$ python3 -q
>>> import numpy as np
>>> from numpy import linalg as LA
>>> np.set_printoptions(precision=2, suppress=True, linewidth=100)
>>> def tidy(a):
...     return np.round(a, 2) + 0
... 
>>> m1 = np.loadtxt("arr.csv", delimiter=",")
>>> m1
array([[-0.7, -0.1, -0.6, -0.8, -1.7,  0.5, -1. ,  0.4, -1. , -1.2,  0.3, -0.7],
       [ 0.6,  1. ,  0.1, -0.2, -1.2, -1.5, -0.3,  0.4, -8.5,  0.7,  0. ,  1.5],
       [ 1.4,  0.9,  0.7, -0.1,  0.4, -1. , -0.4,  1.1,  2.5, -1.4,  0.6, -0.2],
       [ 1. ,  3.2, -0.3, -0.1, -1.6,  0. ,  0.5, -0.8, -5.5, -0.8,  0.6,  0.1],
       [ 1.2,  0.1,  0.5, -0.4, -0.5,  0.9,  0.7, -0.5, -5. , -1.7, -0.3, -1.5],
       [ 0. ,  0.7, -0.5, -0.6,  0. ,  0.7,  2.2,  0.6, -1.5, -0.4, -1.7,  0.9],
       [-0.4, -0.6, -1. , -0.2,  1.5,  0.1,  0.4,  0.7, -0.5,  0.4, -1.4, -1.3],
       [ 0.2, -1.6,  2.8, -1.2,  1. , -0.6,  1.5,  0.4, -0.5, -1.8, -1. ,  0.7]])
>>> A2 = np.array([[-1, 4, 3],
...     [4, -5, -5],
...     [2, -3, 5],
...     [4, 3, -2],
...     [-1, 4, -1],
...     [-3, 2, -1],
...     [0, 3, -4],
...     [2, -4, 5],
...     [5, 1, 3],
...     [3, 4, 3],
...     [4, -5, 0],
...     [0, 5, 1]])
>>> tidy(np.einsum("ij->j", m1))
array([  3.3,   3.6,   1.7,  -3.6,  -2.1,  -0.9,   3.6,   2.3, -20. ,  -6.2,  -2.9,  -0.5])
>>> LA.matrix_rank(np.vstack([m1, A2.T]))
np.int64(11)
>>> LA.matrix_rank(m1 @ A2)
np.int64(3)
>>> np.vstack([m1, A2.T]).shape
(11, 12)
>>> r0, r1 = m1[7], m1[6]
>>> tidy(r0 @ r1)
np.float64(0.66)
>>> pr = (r0 @ r1) / (r0 @ r0) * r0
>>> LA.matrix_rank(np.outer(r0, r1))
np.int64(1)
>>> tidy(LA.norm(r0 + r1) ** 2 + LA.norm(r0 - r1) ** 2)
np.float64(58.32)
>>> tidy(r1 - pr)
array([-0.41, -0.55, -1.09, -0.16,  1.47,  0.12,  0.35,  0.69, -0.48,  0.46, -1.37, -1.32])
>>> rng = np.random.default_rng(107271)
>>> A2 = m1 + rng.integers(-2, 3, (8, 7)) @ rng.integers(-2, 3, (7, 12))
>>> tidy(A2)
array([[-10.7,  -6.1,   3.4,  -6.8,  10.3,  14.5,  -5. ,  -5.6,   7. ,  -1.2,   6.3,  -2.7],
       [  8.6,   1. ,  -6.9,   9.8,  -2.2,   2.5,   4.7,   1.4, -18.5,   4.7,  -7. ,   2.5],
       [  1.4,   0.9,   4.7,  -3.1,   3.4,   5. ,  -1.4,  -6.9,   6.5,   2.6,  10.6, -10.2],
       [-10. ,  -2.8,   9.7,  -9.1,   8.4,  -4. ,  -7.5,   4.2,  -3.5,   1.2,  13.6,   7.1],
       [  3.2,   4.1,  -2.5,  -1.4,  -2.5, -11.1,  -1.3,   6.5, -11. ,  -5.7,  -5.3,  -2.5],
       [ -6. ,   7.7,   0.5,   0.4,  -6. ,  -2.3,   0.2,   9.6, -13.5,  -2.4,  -0.7,  -0.1],
       [ -5.4,   1.4,   2. ,  -1.2,  -1.5,  -1.9,   1.4,   4.7,  -4.5,  -1.6,  -1.4,   8.7],
       [ -1.8,  -5.6,   0.8,   3.8,   1. ,   8.4,   1.5,   1.4,   1.5,   0.2,  -3. ,   0.7]])
>>> np.abs(A2 - m1).sum(axis=1)
array([78., 58., 53., 87., 49., 51., 37., 29.])
>>> tidy(A2 - m1)
array([[-10.,  -6.,   4.,  -6.,  12.,  14.,  -4.,  -6.,   8.,   0.,   6.,  -2.],
       [  8.,   0.,  -7.,  10.,  -1.,   4.,   5.,   1., -10.,   4.,  -7.,   1.],
       [  0.,   0.,   4.,  -3.,   3.,   6.,  -1.,  -8.,   4.,   4.,  10., -10.],
       [-11.,  -6.,  10.,  -9.,  10.,  -4.,  -8.,   5.,   2.,   2.,  13.,   7.],
       [  2.,   4.,  -3.,  -1.,  -2., -12.,  -2.,   7.,  -6.,  -4.,  -5.,  -1.],
       [ -6.,   7.,   1.,   1.,  -6.,  -3.,  -2.,   9., -12.,  -2.,   1.,  -1.],
       [ -5.,   2.,   3.,  -1.,  -3.,  -2.,   1.,   4.,  -4.,  -2.,   0.,  10.],
       [ -2.,  -4.,  -2.,   5.,   0.,   9.,   0.,   1.,   2.,   2.,  -2.,   0.]])
>>> tidy(LA.svd(A2 - m1, compute_uv=False))
array([40.32, 29.64, 17.31, 14.59, 10.51,  9.4 ,  5.89,  0.  ])
>>> ang = np.radians(60)
>>> r_ = np.eye(12)
>>> r_[1, 1] = r_[5, 5] = np.cos(ang)
>>> r_[1, 5], r_[5, 1] = -np.sin(ang), np.sin(ang)
>>> tidy(r_)
array([[ 1.  ,  0.  ,  0.  ,  0.  ,  0.  ,  0.  ,  0.  ,  0.  ,  0.  ,  0.  ,  0.  ,  0.  ],
       [ 0.  ,  0.5 ,  0.  ,  0.  ,  0.  , -0.87,  0.  ,  0.  ,  0.  ,  0.  ,  0.  ,  0.  ],
       [ 0.  ,  0.  ,  1.  ,  0.  ,  0.  ,  0.  ,  0.  ,  0.  ,  0.  ,  0.  ,  0.  ,  0.  ],
       [ 0.  ,  0.  ,  0.  ,  1.  ,  0.  ,  0.  ,  0.  ,  0.  ,  0.  ,  0.  ,  0.  ,  0.  ],
       [ 0.  ,  0.  ,  0.  ,  0.  ,  1.  ,  0.  ,  0.  ,  0.  ,  0.  ,  0.  ,  0.  ,  0.  ],
       [ 0.  ,  0.87,  0.  ,  0.  ,  0.  ,  0.5 ,  0.  ,  0.  ,  0.  ,  0.  ,  0.  ,  0.  ],
       [ 0.  ,  0.  ,  0.  ,  0.  ,  0.  ,  0.  ,  1.  ,  0.  ,  0.  ,  0.  ,  0.  ,  0.  ],
       [ 0.  ,  0.  ,  0.  ,  0.  ,  0.  ,  0.  ,  0.  ,  1.  ,  0.  ,  0.  ,  0.  ,  0.  ],
       [ 0.  ,  0.  ,  0.  ,  0.  ,  0.  ,  0.  ,  0.  ,  0.  ,  1.  ,  0.  ,  0.  ,  0.  ],
       [ 0.  ,  0.  ,  0.  ,  0.  ,  0.  ,  0.  ,  0.  ,  0.  ,  0.  ,  1.  ,  0.  ,  0.  ],
       [ 0.  ,  0.  ,  0.  ,  0.  ,  0.  ,  0.  ,  0.  ,  0.  ,  0.  ,  0.  ,  1.  ,  0.  ],
       [ 0.  ,  0.  ,  0.  ,  0.  ,  0.  ,  0.  ,  0.  ,  0.  ,  0.  ,  0.  ,  0.  ,  1.  ]])
>>> A2 = m1 @ r_.T
>>> tidy(np.abs(A2 - m1).max(axis=0))
array([0.  , 1.6 , 0.  , 0.  , 0.  , 2.77, 0.  , 0.  , 0.  , 0.  , 0.  , 0.  ])
>>> A = np.load("dump.npy")
>>> A
array([[  0.8,   1.2,  -1.9,  -0.5,   8.5,   0. ,  -0.5,   0.9],
       [  0.8,   0.4,  -1.2,   1.5,   2.5,   1.7,  -1.3,   0.5],
       [ -0.2,   0.7,   0.2,  -2.1, -13.5,   1. ,  -0.2,  -0.4],
       [ -0.4,   0.8,  -0.5,   0.7,  -2.5,  -0.6,   0. ,   0.2],
       [  0.3,  -1.6,   0.2,  -0.5,   5. ,   1.1,   0.6,   0.2],
       [ -0.4,   0.5,   0.7,   1.2,  -1. ,  -0.4,  -0.4,  -1.4],
       [  0.2,   1. ,   0.2,  -0.1,   1. ,   0.2,  -0.7,  -1.2],
       [ -1. ,   0.2,   0.1,  -0.3,  -0.5,   0.5,   1.3,  -1.5],
       [ -0.6,  -1.3,  -0.1,   0.8,  -2.5,  -0.6,   1.8,  -2.1],
       [  0.6,  -1. ,   0.7,  -0.7,  -6.5,  -0.9,   0.9,   0. ]])
>>> # column 4 dominates
>>> proj = A @ LA.solve(A.T @ A, A.T)
>>> tidy(proj @ A[:, 1])
array([ 1.2,  0.4,  0.7,  0.8, -1.6,  0.5,  1. ,  0.2, -1.3, -1. ])
>>> np.allclose(proj @ proj, proj)
True
>>> arr = np.loadtxt("run8.csv", delimiter=",")
>>> arr
array([[0., 0., 0., 2., 2., 0., 1., 0., 0., 1., 1., 2., 2.],
       [2., 1., 0., 1., 0., 2., 0., 1., 2., 2., 2., 0., 1.],
       [2., 2., 2., 0., 1., 0., 2., 1., 0., 2., 1., 2., 2.],
       [1., 0., 1., 2., 0., 1., 2., 1., 2., 1., 2., 0., 2.],
       [0., 0., 0., 2., 1., 2., 2., 1., 0., 0., 2., 0., 0.],
       [0., 2., 0., 1., 1., 0., 1., 2., 0., 1., 1., 2., 2.],
       [1., 1., 0., 1., 1., 2., 1., 2., 0., 1., 0., 2., 2.],
       [1., 2., 2., 1., 1., 2., 0., 1., 1., 0., 2., 2., 0.],
       [1., 2., 2., 2., 0., 0., 0., 1., 2., 2., 0., 2., 2.],
       [2., 1., 0., 2., 0., 2., 2., 2., 0., 1., 0., 0., 2.],
       [2., 2., 2., 0., 1., 0., 2., 1., 0., 2., 1., 2., 2.]])
>>> LA.cond(arr) > 100
np.True_
>>> [round(float(x), 2) for x in LA.svd(arr, compute_uv=False)[:3]]
[13.52, 5.31, 4.2]
>>> LA.matrix_rank(arr, rtol=0.1)
np.int64(8)
>>> np.argsort(-LA.norm(arr, axis=0).round(6), kind="stable")[:3]
array([12, 11,  3])
>>> Uu, s, VT = LA.svd(arr)
>>> np.argmax(s[:-1] / (s[1:] + 1e-6)) + 1
np.int64(10)
>>> tidy(s)
array([13.52,  5.31,  4.2 ,  3.66,  3.33,  3.12,  2.12,  1.74,  1.11,  0.67,  0.  ])
>>> A2 = Uu[:, :10] @ np.diag(s[:10]) @ VT[:10]
>>> tidy(A2)
array([[0., 0., 0., 2., 2., 0., 1., 0., 0., 1., 1., 2., 2.],
       [2., 1., 0., 1., 0., 2., 0., 1., 2., 2., 2., 0., 1.],
       [2., 2., 2., 0., 1., 0., 2., 1., 0., 2., 1., 2., 2.],
       [1., 0., 1., 2., 0., 1., 2., 1., 2., 1., 2., 0., 2.],
       [0., 0., 0., 2., 1., 2., 2., 1., 0., 0., 2., 0., 0.],
       [0., 2., 0., 1., 1., 0., 1., 2., 0., 1., 1., 2., 2.],
       [1., 1., 0., 1., 1., 2., 1., 2., 0., 1., 0., 2., 2.],
       [1., 2., 2., 1., 1., 2., 0., 1., 1., 0., 2., 2., 0.],
       [1., 2., 2., 2., 0., 0., 0., 1., 2., 2., 0., 2., 2.],
       [2., 1., 0., 2., 0., 2., 2., 2., 0., 1., 0., 0., 2.],
       [2., 2., 2., 0., 1., 0., 2., 1., 0., 2., 1., 2., 2.]])
>>> tidy(np.abs(arr - A2).max())
np.float64(0.0)
>>> LA.matrix_rank(arr, rtol=0.05)
np.int64(9)
>>> LA.matrix_rank(A2)
np.int64(10)
>>> ang = np.radians(45)
>>> r_ = np.eye(13)
>>> r_[10, 10] = r_[4, 4] = np.cos(ang)
>>> r_[10, 4], r_[4, 10] = -np.sin(ang), np.sin(ang)
>>> A2 = arr @ r_.T
>>> tidy(LA.svd(arr, compute_uv=False)), tidy(LA.svd(A2, compute_uv=False))
(array([13.52,  5.31,  4.2 ,  3.66,  3.33,  3.12,  2.12,  1.74,  1.11,  0.67,  0.  ]), array([13.52,  5.31,  4.2 ,  3.66,  3.33,  3.12,  2.12,  1.74,  1.11,  0.67,  0.  ]))
>>> tidy(np.abs(A2 - arr).max(axis=0))
array([0.  , 0.  , 0.  , 0.  , 1.41, 0.  , 0.  , 0.  , 0.  , 0.  , 1.71, 0.  , 0.  ])
>>> np.allclose(arr @ arr.T, A2 @ A2.T)
True
>>> mat = np.load("a.npy")
>>> mat
array([[1, 0, 0, 0],
       [0, 2, 0, 0],
       [0, 0, 0, 0],
       [0, 0, 0, 2]])
>>> rk = LA.matrix_rank(mat)
>>> rk
np.int64(3)
>>> null = LA.svd(mat)[2][rk:].T
>>> [int(LA.matrix_rank(mat[:, :j + 1])) for j in range(4)]
[1, 2, 2, 3]
>>> LA.matrix_rank(mat.T @ mat), LA.matrix_rank(mat @ mat.T)
(np.int64(3), np.int64(3))
>>> null[:, 0] / null[np.abs(null[:, 0]).round(6).argmax(), 0]
array([0., 0., 1., 0.])
>>> np.prod(np.diag(mat)), tidy(LA.det(mat))
(np.int64(0), np.float64(0.0))
>>> LA.matrix_power(mat - np.diag(np.diag(mat)), 4)
array([[0, 0, 0, 0],
       [0, 0, 0, 0],
       [0, 0, 0, 0],
       [0, 0, 0, 0]])
>>> [int(LA.matrix_rank(LA.matrix_power(mat, p))) for p in range(1, 5)]
[3, 3, 3, 3]
>>> LA.matrix_rank(mat - mat[0, 0] * np.eye(4))
np.int64(3)
